% ipython --no-banner

In [1]: import numpy as np

In [2]: import numpy.linalg as la

In [3]: np.set_printoptions(precision=1, suppress=True, linewidth=200)

In [4]: A = np.load("test19.npy")

In [5]: A
Out[5]: 
array([[ 4., -2.,  1., -1.,  1., -1.,  1.,  1.],
       [-2.,  7., -2.,  2., -2.,  2., -2., -2.],
       [ 1., -2.,  4., -1.,  1., -1.,  1.,  1.],
       [-1.,  2., -1.,  4., -1.,  1., -1., -1.],
       [ 1., -2.,  1., -1.,  4., -1.,  1.,  1.],
       [-1.,  2., -1.,  1., -1.,  4., -1., -1.],
       [ 1., -2.,  1., -1.,  1., -1.,  4.,  1.],
       [ 1., -2.,  1., -1.,  1., -1.,  1.,  4.]])

In [6]: # symmetric

In [7]: f = np.array([2, 2, 2, 1, 2, 2, 1, 1])

In [8]: M2 = A + np.outer(f, np.eye(8)[3])

In [9]: la.matrix_rank(la.inv(M2) - la.inv(A), tol=1e-8)
Out[9]: np.int64(1)

In [10]: E = np.loadtxt("sample13.csv", delimiter=",")

In [11]: E
Out[11]: 
array([[ 0.6,  1.3, -1. , -1.2, -0.7],
       [-2. ,  1. ,  1.3, -0.1,  1.1],
       [ 1.1,  1.4, -1.6, -1.2, -0.4],
       [-0.8,  1. ,  0.5, -1.6, -0.1]])

In [12]: x = np.array([-3, 3, 3, 4, -3])

In [13]: a = np.maximum(E @ x, 0)

In [14]: E * (a > 1e-9)[:, None]
Out[14]: 
array([[ 0. ,  0. , -0. , -0. , -0. ],
       [-2. ,  1. ,  1.3, -0.1,  1.1],
       [ 0. ,  0. , -0. , -0. , -0. ],
       [-0.8,  1. ,  0.5, -1.6, -0.1]])

In [15]: a
Out[15]: array([0. , 9.2, 0. , 0.8])

In [16]: E.T @ a
Out[16]: array([-19. ,  10. ,  12.4,  -2.2,  10. ])

In [17]: np.round(la.norm(E[2] - E[3]), 1)
Out[17]: np.float64(2.9)

In [18]: J = np.loadtxt("mat.csv", delimiter=",")

In [19]: J.round(1) + 0
Out[19]: 
array([[-0.1,  0. ,  0.3, -0.3,  0.4, -0.6, -0.4,  0.3, -0.2],
       [-0.4, -0.4,  0. ,  0.2, -0.1,  0.2, -0.2, -0.2, -0.7],
       [-0.5,  0.3, -0.8,  0.1,  0.2, -0.1, -0.2,  0. ,  0.2],
       [ 0.5, -0.4, -0.6, -0.3, -0.2, -0.1,  0. ,  0.4, -0.2],
       [-0.1,  0.4,  0.1, -0.5, -0.4,  0.4, -0.5,  0.1, -0.1],
       [-0.2,  0.4,  0. ,  0. , -0.3, -0.3,  0.6,  0.3, -0.4],
       [ 0.5,  0.4,  0. ,  0.6, -0.2, -0.2, -0.5,  0. , -0.2],
       [-0.1, -0.2,  0. , -0.2, -0.6, -0.6, -0.1, -0.5,  0.2],
       [-0.3, -0.3,  0.2,  0.4, -0.3,  0. , -0.1,  0.6,  0.4]])

In [20]: # orthonormal columns

In [21]: M2 = np.array([[-3, 5],
    ...:     [-1, -4],
    ...:     [2, 1],
    ...:     [3, 3],
    ...:     [4, 3],
    ...:     [4, 4],
    ...:     [-3, 1],
    ...:     [-2, -5],
    ...:     [5, 3]])

In [22]: np.einsum("ik,kj->ij", J, M2)
Out[22]: 
array([[-1. , -4.8],
       [ 0.4, -0.5],
       [ 1.7, -3.6],
       [-6. , -1.2],
       [-0.3, -4.3],
       [-6.5, -7. ],
       [-0.9,  0.2],
       [-2.2, -1.2],
       [ 2.5, -2. ]])

In [23]: np.einsum("ij,ij->i", J, J)
Out[23]: array([1., 1., 1., 1., 1., 1., 1., 1., 1.])

In [24]: la.matrix_rank(J @ M2)
Out[24]: np.int64(2)

In [25]: np.einsum("ik,kj->ji", J, M2)
Out[25]: 
array([[-1. ,  0.4,  1.7, -6. , -0.3, -6.5, -0.9, -2.2,  2.5],
       [-4.8, -0.5, -3.6, -1.2, -4.3, -7. ,  0.2, -1.2, -2. ]])

In [26]: f, v = E[3], E[1]

In [27]: round(f @ f, 1)
Out[27]: np.float64(4.5)

In [28]: np.round(f @ v, 1)
Out[28]: np.float64(3.3)

In [29]: p = (f @ v) / (f @ f) * f

In [30]: np.round((v - p) @ f, 1)
Out[30]: np.float64(0.0)

In [31]: la.matrix_rank(np.outer(f, v))
Out[31]: np.int64(1)

In [32]: p
Out[32]: array([-0.6,  0.7,  0.4, -1.2, -0.1])

In [33]: vals, V = la.eigh(A)

In [34]: np.round(V.T @ V, 1) + 0
Out[34]: 
array([[1., 0., 0., 0., 0., 0., 0., 0.],
       [0., 1., 0., 0., 0., 0., 0., 0.],
       [0., 0., 1., 0., 0., 0., 0., 0.],
       [0., 0., 0., 1., 0., 0., 0., 0.],
       [0., 0., 0., 0., 1., 0., 0., 0.],
       [0., 0., 0., 0., 0., 1., 0., 0.],
       [0., 0., 0., 0., 0., 0., 1., 0.],
       [0., 0., 0., 0., 0., 0., 0., 1.]])

In [35]: np.round(vals.sum(), 1), np.trace(A)
Out[35]: (np.float64(35.0), np.float64(35.0))

In [36]: np.abs(V[:, -1]).round(6).argmax()
Out[36]: np.int64(1)

In [37]: np.abs(V[:, -1])
Out[37]: array([0.3, 0.6, 0.3, 0.3, 0.3, 0.3, 0.3, 0.3])

In [38]: np.unique(vals.round(6) + 0, return_counts=True)[1]
Out[38]: array([7, 1])

In [39]: q, V = la.qr(J[:, :7])[0], la.qr(J[:, 7:])[0]

In [40]: sig = la.svd(q.T @ V, compute_uv=False)

In [41]: round(la.norm(q @ q.T - V @ V.T, 2), 1)
Out[41]: np.float64(1.0)

In [42]: sig.round(1) + 0
Out[42]: array([0., 0.])

In [43]: (sig > 0.9).sum()
Out[43]: np.int64(0)

In [44]: np.round(J.T @ J, 1) + 0
Out[44]: 
array([[1., 0., 0., 0., 0., 0., 0., 0., 0.],
       [0., 1., 0., 0., 0., 0., 0., 0., 0.],
       [0., 0., 1., 0., 0., 0., 0., 0., 0.],
       [0., 0., 0., 1., 0., 0., 0., 0., 0.],
       [0., 0., 0., 0., 1., 0., 0., 0., 0.],
       [0., 0., 0., 0., 0., 1., 0., 0., 0.],
       [0., 0., 0., 0., 0., 0., 1., 0., 0.],
       [0., 0., 0., 0., 0., 0., 0., 1., 0.],
       [0., 0., 0., 0., 0., 0., 0., 0., 1.]])

In [45]: la.svd(J, compute_uv=False)
Out[45]: array([1., 1., 1., 1., 1., 1., 1., 1., 1.])

In [46]: np.round(la.pinv(J), 1) + 0
Out[46]: 
array([[-0.1, -0.4, -0.5,  0.5, -0.1, -0.2,  0.5, -0.1, -0.3],
       [ 0. , -0.4,  0.3, -0.4,  0.4,  0.4,  0.4, -0.2, -0.3],
       [ 0.3,  0. , -0.8, -0.6,  0.1,  0. ,  0. ,  0. ,  0.2],
       [-0.3,  0.2,  0.1, -0.3, -0.5,  0. ,  0.6, -0.2,  0.4],
       [ 0.4, -0.1,  0.2, -0.2, -0.4, -0.3, -0.2, -0.6, -0.3],
       [-0.6,  0.2, -0.1, -0.1,  0.4, -0.3, -0.2, -0.6,  0. ],
       [-0.4, -0.2, -0.2,  0. , -0.5,  0.6, -0.5, -0.1, -0.1],
       [ 0.3, -0.2,  0. ,  0.4,  0.1,  0.3,  0. , -0.5,  0.6],
       [-0.2, -0.7,  0.2, -0.2, -0.1, -0.4, -0.2,  0.2,  0.4]])

In [47]: m1 = np.load("layer3.npy")

In [48]: m1
Out[48]: 
array([[ 15.,  10.,   0., -10.],
       [  1.,  -3.,   0.,  -1.],
       [  8.,   2.,   2.,  -8.],
       [ 21.,  12.,   0., -16.]])

In [49]: q, R = la.qr(m1)

In [50]: round(float(abs(R[0, 0])), 1), round(la.norm(m1[:, 0]), 1)
Out[50]: (27.0, np.float64(27.0))

In [51]: np.allclose(R.T @ R, m1.T @ m1)
Out[51]: True

In [52]: np.abs(np.diag(R))
Out[52]: array([27. ,  4.6,  1.6,  1. ])

In [53]: np.round(q.T @ q, 1) + 0
Out[53]: 
array([[1., 0., 0., 0.],
       [0., 1., 0., 0.],
       [0., 0., 1., 0.],
       [0., 0., 0., 1.]])

In [54]: np.round(q @ R, 1) + 0
Out[54]: 
array([[ 15.,  10.,   0., -10.],
       [  1.,  -3.,   0.,  -1.],
       [  8.,   2.,   2.,  -8.],
       [ 21.,  12.,   0., -16.]])

In [55]: x = np.array([0, -2, -5, 5])

In [56]: m1 @ (2 * x)
Out[56]: array([-140.,    2., -108., -208.])

In [57]: (m1 @ x).argmax()
Out[57]: np.int64(1)

In [58]: x = np.array([0, -1, -2, -1, 2])

In [59]: E * x
Out[59]: 
array([[ 0. , -1.3,  2. ,  1.2, -1.4],
       [-0. , -1. , -2.6,  0.1,  2.2],
       [ 0. , -1.4,  3.2,  1.2, -0.8],
       [-0. , -1. , -1. ,  1.6, -0.2]])

In [60]: np.sign((E @ x).round(6))
Out[60]: array([ 1., -1.,  1., -1.])

In [61]: la.norm(E @ x) <= la.norm(E, 2) * la.norm(x) + 1e-9
Out[61]: np.True_

In [62]: vals, V = la.eig(m1)

In [63]: m1 @ V[:, 0] - vals[0] * V[:, 0]
Out[63]: array([0., 0., 0., 0.])

In [64]: np.sort(la.eigvals(m1.T))
Out[64]: array([-5., -4.,  2.,  5.])

In [65]: la.matrix_rank(m1)
Out[65]: np.int64(4)

In [66]: m1[4]
---------------------------------------------------------------------------
IndexError                                Traceback (most recent call last)
Cell In[66], line 1
----> 1 m1[4]

IndexError: index 4 is out of bounds for axis 0 with size 4

In [67]: np.diff(m1, axis=0)
Out[67]: 
array([[-14., -13.,   0.,   9.],
       [  7.,   5.,   2.,  -7.],
       [ 13.,  10.,  -2.,  -8.]])

In [68]: m1 - m1[0]
Out[68]: 
array([[  0.,   0.,   0.,   0.],
       [-14., -13.,   0.,   9.],
       [ -7.,  -8.,   2.,   2.],
       [  6.,   2.,   0.,  -6.]])

In [69]: m1.shape
Out[69]: (4, 4)

In [70]: np.count_nonzero(m1)
Out[70]: np.int64(13)

In [71]: m1[:, 4]
---------------------------------------------------------------------------
IndexError                                Traceback (most recent call last)
Cell In[71], line 1
----> 1 m1[:, 4]

IndexError: index 4 is out of bounds for axis 1 with size 4

In [72]: m1.mean(axis=0)
Out[72]: array([11.2,  5.2,  0.5, -8.8])

In [73]: M = np.load("a.npy")

In [74]: M
Out[74]: 
array([[  0, -17,  -1, -11],
       [ 17,   0, -13,  -9],
       [  1,  13,   0,   2],
       [ 11,   9,  -2,   0]])

In [75]: M2 = M / la.norm(M, axis=1, keepdims=True)

In [76]: cov = M2 @ M2.T

In [77]: (cov - 2 * np.eye(4)).round(6).argmax(axis=1)
Out[77]: array([1, 3, 3, 2])

In [78]: cov[2].round(1) + 0
Out[78]: array([-0.9,  0. ,  1. ,  0.7])

In [79]: (np.abs(cov) > 0.9).astype(int)
Out[79]: 
array([[1, 0, 1, 0],
       [0, 1, 0, 0],
       [1, 0, 1, 0],
       [0, 0, 0, 1]])

In [80]: cov.round(1) + 0
Out[80]: 
array([[ 1. ,  0.2, -0.9, -0.5],
       [ 0.2,  1. ,  0. ,  0.6],
       [-0.9,  0. ,  1. ,  0.7],
       [-0.5,  0.6,  0.7,  1. ]])

In [81]: rng = np.random.default_rng(277)

In [82]: M2 = E + rng.integers(-2, 3, (4, 3)) @ rng.integers(-2, 3, (3, 5))

In [83]: M2
Out[83]: 
array([[-0.4,  3.3, -1. ,  2.8, -6.7],
       [-3. ,  3. ,  2.3, -2.1, -0.9],
       [ 1.1,  1.4,  0.4, -5.2, -0.4],
       [-0.8,  1. ,  2.5, -5.6, -0.1]])

In [84]: M2 - E
Out[84]: 
array([[-1.,  2.,  0.,  4., -6.],
       [-1.,  2.,  1., -2., -2.],
       [ 0.,  0.,  2., -4.,  0.],
       [ 0.,  0.,  2., -4.,  0.]])

In [85]: np.abs(M2 - E).sum(axis=1)
Out[85]: array([13.,  8.,  6.,  6.])

In [86]: x = np.array([4, -3, -5, 2])

In [87]: np.einsum("ij,j->i", M, x)
Out[87]: array([ 34, 115, -31,  27])

In [88]: M * x
Out[88]: 
array([[  0,  51,   5, -22],
       [ 68,   0,  65, -18],
       [  4, -39,   0,   4],
       [ 44, -27,  10,   0]])

In [89]: M @ np.ones(4)
Out[89]: array([-29.,  -5.,  16.,  18.])

In [90]: (M * x).sum(axis=1)
Out[90]: array([ 34, 115, -31,  27])

In [91]: M2 = M + rng.integers(-2, 3, (4, 2)) @ rng.integers(-2, 3, (2, 4))

In [92]: M2
Out[92]: 
array([[  0, -19,  -3, -11],
       [ 17,   2, -11,  -9],
       [ -1,  10,   1,   2],
       [  9,   5,  -2,   0]])

In [93]: M2 - M
Out[93]: 
array([[ 0, -2, -2,  0],
       [ 0,  2,  2,  0],
       [-2, -3,  1,  0],
       [-2, -4,  0,  0]])

In [94]: np.round(la.svd(M2 - M, compute_uv=False), 1) + 0
Out[94]: array([6.3, 3.2, 0. , 0. ])

In [95]: M2 = np.array([[-4, 0], [5, -3]])

In [96]: C = np.array([[1, -3], [1, 1]])

In [97]: K = np.kron(M2, C)

In [98]: K
Out[98]: 
array([[ -4,  12,   0,   0],
       [ -4,  -4,   0,   0],
       [  5, -15,  -3,   9],
       [  5,   5,  -3,  -3]])

In [99]: f = np.array([0, 6, 0, -8])

In [100]: M2 = K + np.outer(f, np.eye(4)[3])

In [101]: M2
Out[101]: 
array([[ -4.,  12.,   0.,   0.],
       [ -4.,  -4.,   0.,   6.],
       [  5., -15.,  -3.,   9.],
       [  5.,   5.,  -3., -11.]])

In [102]: round(float(la.det(M2) / la.det(K)), 1), np.round(1 + la.solve(K, f)[3], 1)
Out[102]: (1.0, np.float64(1.0))

In [103]: la.matrix_rank(M2 - K)
Out[103]: np.int64(1)

In [104]: la.matrix_rank(la.inv(M2) - la.inv(K), tol=1e-8)
Out[104]: np.int64(1)

In [105]: Uu, sig = la.svd(M2)
---------------------------------------------------------------------------
ValueError                                Traceback (most recent call last)
Cell In[105], line 1
----> 1 Uu, sig = la.svd(M2)

ValueError: too many values to unpack (expected 2)

In [106]: Uu, sig, vt = la.svd(M2, full_matrices=False)

In [107]: sig
Out[107]: array([23.7, 12.9,  4. ,  1.9])

In [108]: sig / sig[0]
Out[108]: array([1. , 0.5, 0.2, 0.1])

In [109]: (sig > 1e-8).sum()
Out[109]: np.int64(4)

In [110]: np.round(Uu.T @ M2 @ vt.T, 1) + 0
Out[110]: 
array([[23.7,  0. ,  0. ,  0. ],
       [ 0. , 12.9,  0. ,  0. ],
       [ 0. ,  0. ,  4. ,  0. ],
       [ 0. ,  0. ,  0. ,  1.9]])

In [111]: np.round(Uu.T @ Uu, 1) + 0
Out[111]: 
array([[1., 0., 0., 0.],
       [0., 1., 0., 0.],
       [0., 0., 1., 0.],
       [0., 0., 0., 1.]])

In [112]: np.round(vt @ vt.T, 1) + 0
Out[112]: 
array([[1., 0., 0., 0.],
       [0., 1., 0., 0.],
       [0., 0., 1., 0.],
       [0., 0., 0., 1.]])

In [113]: Uu.shape, sig.shape, vt.shape
Out[113]: ((4, 4), (4,), (4, 4))

In [114]: np.abs(Uu[:, 0]).round(6).argmax()
Out[114]: np.int64(2)
